$ python -q
>>> import numpy as np
>>> np.set_printoptions(suppress=True, linewidth=120)
>>> rd = lambda a: np.round(a, 2) + 0
>>> A = np.load("layer1.npy")
>>> A
array([[ 1.21, -0.31,  6.9 ],
       [ 1.62, -0.37,  9.18],
       [-0.43,  0.09, -2.32],
       [ 1.22, -0.32,  6.87],
       [ 0.4 , -0.08,  2.27],
       [ 0.83, -0.24,  4.62],
       [ 0.  ,  0.03,  0.02],
       [-1.62,  0.42, -9.2 ],
       [-0.03,  0.01,  0.03],
       [ 1.61, -0.39,  9.19],
       [ 1.23, -0.3 ,  6.89]])
>>> A2 = np.array([[1, 2], [-1, 2], [-1, 1]])
>>> rd(np.einsum("ij,ij->i", A, A))
array([49.17, 87.03,  5.58, 48.79,  5.32, 22.09,  0.  , 87.44,  0.  , 87.2 , 49.08])
>>> np.linalg.matrix_rank(A @ A2)
np.int64(2)
>>> rd(np.einsum("ij->j", A))
array([ 6.04, -1.46, 34.45])
>>> proj = A @ np.linalg.solve(A.T @ A, A.T)
>>> np.allclose(proj @ proj, proj)
True
>>> rd(proj @ A[:, 1])
array([-0.31, -0.37,  0.09, -0.32, -0.08, -0.24,  0.03,  0.42,  0.01, -0.39, -0.3 ])
>>> np.argsort(-np.linalg.norm(A, axis=0).round(6), kind="stable")[:3]
array([2, 0, 1])
>>> round(np.log10(np.linalg.cond(A)))
3
>>> rd(np.abs(np.linalg.svd(A)[2][-1]))
array([0.94, 0.31, 0.15])
>>> x0 = np.array([1, -2, 2])
>>> y = A @ x0
>>> rd(np.linalg.solve(A.T @ A, A.T @ y))
array([ 1., -2.,  2.])
>>> rng = np.random.default_rng(79392)
>>> y = y + 0.3 * rng.normal(size=11)
>>> rd(y)
array([ 16.1 ,  20.18,  -5.33,  15.59,   5.21,  10.56,   0.03, -20.77,  -0.07,  20.89,  15.31])
>>> b, *_ = np.linalg.lstsq(A, y)
>>> rd(np.linalg.norm(y - A @ b))
np.float64(0.75)
>>> rd(b)
array([-2.29, -5.71,  2.41])
>>> mat = np.load("dump.npy")
>>> rd(mat)
array([[-0.17,  0.91,  0.38],
       [-0.85, -0.33,  0.42],
       [ 0.51, -0.25,  0.83]])
>>> x0 = np.array([2, 1, 1])
>>> rd(np.linalg.inv(mat))
array([[-0.17, -0.85,  0.51],
       [ 0.91, -0.33, -0.25],
       [ 0.38,  0.42,  0.83]])
>>> rd(np.sort(np.abs(np.degrees(np.angle(np.linalg.eigvals(mat))))))
array([  0.  , 109.67, 109.67])
>>> [p for p in range(1, 25) if np.allclose(np.linalg.matrix_power(mat, p), np.eye(3))]
[]
>>> rd(np.linalg.norm(x0)), rd(np.linalg.norm(mat @ x0))
(np.float64(2.45), np.float64(2.45))
>>> 3 - np.linalg.matrix_rank(mat - np.eye(3), tol=1e-8)
np.int64(1)
>>> rd(np.abs(np.linalg.eigvals(mat)))
array([1., 1., 1.])
>>> rd(mat.T @ (mat @ x0))
array([2., 1., 1.])
>>> lab = rng.permutation(3)
>>> A2 = mat[:, lab] * rng.choice([-1, 1], 3)
>>> rd(A2)
array([[ 0.17,  0.91,  0.38],
       [ 0.85, -0.33,  0.42],
       [-0.51, -0.25,  0.83]])
>>> Uu, _, Vh = np.linalg.svd(mat.T @ A2)
>>> rd(np.linalg.lstsq(mat, A2)[0])
array([[-1.,  0.,  0.],
       [ 0.,  1.,  0.],
       [ 0.,  0.,  1.]])
>>> rd(Uu @ Vh)
array([[-1.,  0.,  0.],
       [ 0.,  1.,  0.],
       [ 0.,  0.,  1.]])
>>> rd(np.linalg.svd(mat, compute_uv=False))
array([1., 1., 1.])
>>> rd(np.linalg.pinv(mat))
array([[-0.17, -0.85,  0.51],
       [ 0.91, -0.33, -0.25],
       [ 0.38,  0.42,  0.83]])
>>> rd(mat[:, 1] @ mat[:, 2])
np.float64(0.0)
>>> F = np.array([[-3, -1, -3, -1], [2, 0, 2, 0], [-3, -1, -3, -1], [2, 0, 2, 0]])
>>> Uu, s, Vh = np.linalg.svd(F)
>>> rd(s)
array([7.4 , 1.08, 0.  , 0.  ])
>>> A2 = Uu[:, :2] @ np.diag(s[:2]) @ Vh[:2]
>>> rd(np.linalg.norm(F - A2) / np.linalg.norm(F))
np.float64(0.0)
>>> rd(np.abs(F - A2).max())
np.float64(0.0)
>>> lab = rng.permutation(4)
>>> lab
array([3, 1, 2, 0])
>>> A2 = F[lab][:, lab]
>>> np.diag(A2)
array([ 0,  0, -3, -3])
>>> np.trace(A2)
np.int64(-6)
>>> np.allclose(A2, F)
False
>>> rd(np.sort(np.abs(np.linalg.eigvals(A2))))
array([0., 0., 2., 4.])
>>> A2
array([[ 0,  0,  2,  2],
       [ 0,  0,  2,  2],
       [-1, -1, -3, -3],
       [-1, -1, -3, -3]])
>>> K = np.load("block8.npy")
>>> K
array([[ 0, -2, -2],
       [ 0,  0,  1],
       [ 0,  0,  0]])
>>> Uu, s, Vh = np.linalg.svd(K)
>>> rd(s)
array([2.92, 0.68, 0.  ])
>>> A2 = Uu[:, :2] @ np.diag(s[:2]) @ Vh[:2]
>>> np.linalg.matrix_rank(A2)
np.int64(2)
>>> rd(A2)
array([[ 0., -2., -2.],
       [ 0.,  0.,  1.],
       [ 0.,  0.,  0.]])
>>> rd(np.linalg.norm(K - A2) / np.linalg.norm(K))
np.float64(0.0)
>>> blk = np.stack([K, 3 * K, K[::-1]])
>>> rd(np.linalg.det(blk))
array([0., 0., 0.])
>>> np.linalg.matrix_rank(blk)
array([2, 2, 2])
>>> Uu, s, Vh = np.linalg.svd(K)
>>> evecs = Vh[:(s > 1e-8).sum()]
>>> x0 = K[2] + -3 * K[1] + rng.integers(2) * np.eye(3)[0]
>>> x0
array([ 1.,  0., -3.])
>>> rd(np.linalg.norm(x0 - evecs.T @ evecs @ x0))
np.float64(1.0)
>>> np.linalg.matrix_rank(np.vstack([K, x0]))
np.int64(3)
>>> rd(evecs.T @ evecs)
array([[0., 0., 0.],
       [0., 1., 0.],
       [0., 0., 1.]])
>>> np.argsort(-np.linalg.norm(K, axis=0).round(6), kind="stable")[:3]
array([2, 1, 0])
>>> [round(float(x), 2) for x in np.linalg.svd(K, compute_uv=False)[:3]]
[2.92, 0.68, 0.0]
>>> np.linalg.matrix_rank(K, rtol=0.1)
np.int64(2)
>>> x0 = np.array([1, 0, -1])
>>> np.linalg.norm(K @ x0) <= np.linalg.norm(K, 2) * np.linalg.norm(x0) + 1e-9
np.True_
>>> (K * x0).sum(axis=1)
array([ 2, -1,  0])
>>> W0 = np.load("case4.npy")
>>> W0
array([[-12.9 ,   1.24,   2.19],
       [ 20.63,  19.43, -22.65],
       [ -3.4 , -16.32,  12.56],
       [  1.14,   2.94,  -4.38],
       [ 12.28,  14.97,  26.71],
       [  5.21,  32.61,  -8.05],
       [ -2.53,  12.19,  11.8 ],
       [  0.35, -10.08, -11.44],
       [  5.03,   5.43,   6.25],
       [ -4.35, -20.46, -17.15],
       [ 14.63,  -6.04, -13.46],
       [ -1.48,  17.67,   7.45],
       [ 10.7 , -13.49,  11.25],
       [ 12.96, -16.8 , -12.6 ],
       [  0.36,  33.35,  30.15],
       [-19.55, -17.71,   2.88],
       [ -4.44,   8.38,   8.5 ],
       [  2.19,  14.28,  20.88],
       [ -9.02, -19.63,  16.16],
       [ 17.63, -12.99,   3.09],
       [ -7.12,  16.89,  -0.93],
       [ -7.63,  -8.58,  12.89],
       [ -8.63, -35.03,  12.73],
       [-10.9 , -12.01,   0.22]])
>>> r0, g = W0[6], W0[20]
>>> rd(r0 @ r0)
np.float64(294.24)
>>> pr = (r0 @ g) / (r0 @ r0) * r0
>>> rd(pr)
array([-1.83,  8.82,  8.54])
>>> rd(np.linalg.norm(r0 + g) ** 2 + np.linalg.norm(r0 - g) ** 2)
np.float64(1262.14)
>>> A2 = W0 / np.linalg.norm(W0, axis=1, keepdims=True)
>>> cov = A2 @ A2.T
>>> (cov - 2 * np.eye(24)).round(6).argmax(axis=1)
array([15,  3, 18,  1,  8, 20, 14,  9,  4,  7, 13, 14, 19, 10,  6, 23,  6, 14,  2, 12, 11, 18,  2, 15])
>>> rd(np.linalg.norm(A2, axis=1))
array([1., 1., 1., 1., 1., 1., 1., 1., 1., 1., 1., 1., 1., 1., 1., 1., 1., 1., 1., 1., 1., 1., 1., 1.])
>>> def softmax(z):
...     e = np.exp(z - z.max(axis=-1, keepdims=True))
...     return e / e.sum(axis=-1, keepdims=True)
... 
>>> rd(softmax(W0[14]))
array([0.  , 0.96, 0.04])
>>> rd(softmax(10 * W0[14]))
array([0., 1., 0.])
>>> rd(softmax(W0).sum(axis=1))
array([1., 1., 1., 1., 1., 1., 1., 1., 1., 1., 1., 1., 1., 1., 1., 1., 1., 1., 1., 1., 1., 1., 1., 1.])
>>> att = W0 @ W0.T / np.sqrt(3)
>>> softmax(att)[14] @ W0
array([ 0.36, 33.35, 30.15])
>>> softmax(att).round(6).argmax(axis=1)
array([15,  1, 22,  1, 14,  5, 14,  9, 14,  9,  1, 14, 22, 13, 14, 22, 14, 14, 22, 19, 14, 22, 22, 22])
>>> A2 = np.c_[W0[:, :2] @ np.array([[2, 0], [0, 2]]), np.array([1, 0, 3, 3, -2, 1, 1, 1, -1, 1, -2, -3, -2, -3, 1, 1, -1, 3, 1, -2, 1, -3, 2, -1])]
>>> A2
array([[-25.8 ,   2.48,   1.  ],
       [ 41.26,  38.86,   0.  ],
       [ -6.8 , -32.64,   3.  ],
       [  2.28,   5.88,   3.  ],
       [ 24.56,  29.94,  -2.  ],
       [ 10.42,  65.22,   1.  ],
       [ -5.06,  24.38,   1.  ],
       [  0.7 , -20.16,   1.  ],
       [ 10.06,  10.86,  -1.  ],
       [ -8.7 , -40.92,   1.  ],
       [ 29.26, -12.08,  -2.  ],
       [ -2.96,  35.34,  -3.  ],
       [ 21.4 , -26.98,  -2.  ],
       [ 25.92, -33.6 ,  -3.  ],
       [  0.72,  66.7 ,   1.  ],
       [-39.1 , -35.42,   1.  ],
       [ -8.88,  16.76,  -1.  ],
       [  4.38,  28.56,   3.  ],
       [-18.04, -39.26,   1.  ],
       [ 35.26, -25.98,  -2.  ],
       [-14.24,  33.78,   1.  ],
       [-15.26, -17.16,  -3.  ],
       [-17.26, -70.06,   2.  ],
       [-21.8 , -24.02,  -1.  ]])
>>> rd(np.linalg.norm(A2 - W0 @ np.linalg.lstsq(W0, A2)[0], axis=0))
array([0.  , 0.  , 8.45])
>>> np.linalg.matrix_rank(A2)
np.int64(3)
>>> rd(np.linalg.lstsq(W0, A2[:, 0])[0])
array([2., 0., 0.])
>>> np.linalg.matrix_rank(np.c_[W0, A2])
np.int64(4)
>>> data = np.load("arr.npy")
>>> data
array([[-1, -3,  3, -2, -2],
       [-2, -1, -3,  3, -2],
       [-2, -2, -1, -3,  3],
       [ 3, -2, -2, -1, -3],
       [-3,  3, -2, -2, -1]])
>>> lab = rng.permutation(5)
>>> lab
array([0, 4, 3, 2, 1])
>>> A2 = data[lab][:, lab]
>>> np.trace(A2)
np.int64(-5)
>>> A2
array([[-1, -2, -2,  3, -3],
       [-3, -1, -2, -2,  3],
       [ 3, -3, -1, -2, -2],
       [-2,  3, -3, -1, -2],
       [-2, -2,  3, -3, -1]])
>>> rd(np.linalg.det(A2)), rd(np.linalg.det(data[lab]))
(np.float64(-3025.0), np.float64(-3025.0))
>>> feats = np.array([[0, 0, 0, 0], [0, 0, 0, -2], [0, 0, 0, 0]])
>>> rank = np.linalg.matrix_rank(feats)
>>> rank
np.int64(1)
>>> ns = np.linalg.svd(feats)[2][rank:].T
>>> [int(np.linalg.matrix_rank(feats[:, :j + 1])) for j in range(4)]
[0, 0, 0, 1]
>>> [int(np.linalg.matrix_rank(np.delete(feats, i, axis=0))) for i in range(3)]
[1, 0, 1]
>>> ns @ ns.T
array([[1., 0., 0., 0.],
       [0., 1., 0., 0.],
       [0., 0., 1., 0.],
       [0., 0., 0., 0.]])
>>> cov = feats.T @ feats
>>> np.trace(cov), (feats ** 2).sum()
(np.int64(4), np.int64(4))
>>> np.diag(cov)
array([0, 0, 0, 4])
>>> np.allclose(cov, cov.T)
True
>>> rd(feats @ np.linalg.pinv(feats) @ feats)
array([[ 0.,  0.,  0.,  0.],
       [ 0.,  0.,  0., -2.],
       [ 0.,  0.,  0.,  0.]])
>>> np.allclose(feats[:-1].T @ np.linalg.lstsq(feats[:-1].T, feats[-1])[0], feats[-1])
True
